$ python -q
>>> import numpy as np
>>> np.set_printoptions(precision=2, suppress=True, linewidth=140)
>>> tidy = lambda a: np.round(a, 2) + 0
>>> X = np.load("dump.npy")
>>> X
array([[-8, -2],
       [ 6,  2],
       [ 1,  5],
       [ 3,  3],
       [-2,  4],
       [-9,  3],
       [-8, -8]])
>>> x0 = np.array([4, 1])
>>> y = X @ x0
>>> y
array([-34,  26,   9,  15,  -4, -33, -40])
>>> rng = np.random.default_rng(448)
>>> y = y + 0.05 * rng.normal(size=7)
>>> tidy(y)
array([-33.97,  25.97,   8.95,  14.98,  -4.05, -32.98, -40.03])
>>> coef, *_ = np.linalg.lstsq(X, y)
>>> tidy(np.linalg.norm(y - X @ coef))
np.float64(0.08)
>>> [round(float(np.linalg.norm(np.linalg.solve(X.T @ X + lam * np.eye(2), X.T @ y))), 2) for lam in (0, 1, 10, 100)]
[4.12, 4.11, 3.98, 3.04]
>>> coef.round()
array([4., 1.])
>>> tidy(coef)
array([4., 1.])
>>> Y = X[0, 0] * X[1:] - np.outer(X[1:, 0], X[0])
>>> Y
array([[  0,  -4],
       [  0, -38],
       [  0, -18],
       [  0, -36],
       [  0, -42],
       [  0,  48]])
>>> np.flatnonzero(~Y.round(6).any(axis=1))
array([], dtype=int64)
>>> tidy(X[:, 0] / X[0, 0])
array([ 1.  , -0.75, -0.12, -0.38,  0.25,  1.12,  1.  ])
>>> tidy(np.linalg.norm(X))
np.float64(19.75)
>>> np.linalg.rank(X)
Traceback (most recent call last):
  File "<python-input-21>", line 1, in <module>
    np.linalg.rank(X)
    ^^^^^^^^^^^^^^
AttributeError: module 'numpy.linalg' has no attribute 'rank'
>>> X.sum(axis=1)
array([-10,   8,   6,   6,   2,  -6, -16])
>>> tidy(np.linalg.svd(X, compute_uv=False))
array([17.05,  9.97])
>>> X[7]
Traceback (most recent call last):
  File "<python-input-24>", line 1, in <module>
    X[7]
    ~^^^
IndexError: index 7 is out of bounds for axis 0 with size 7
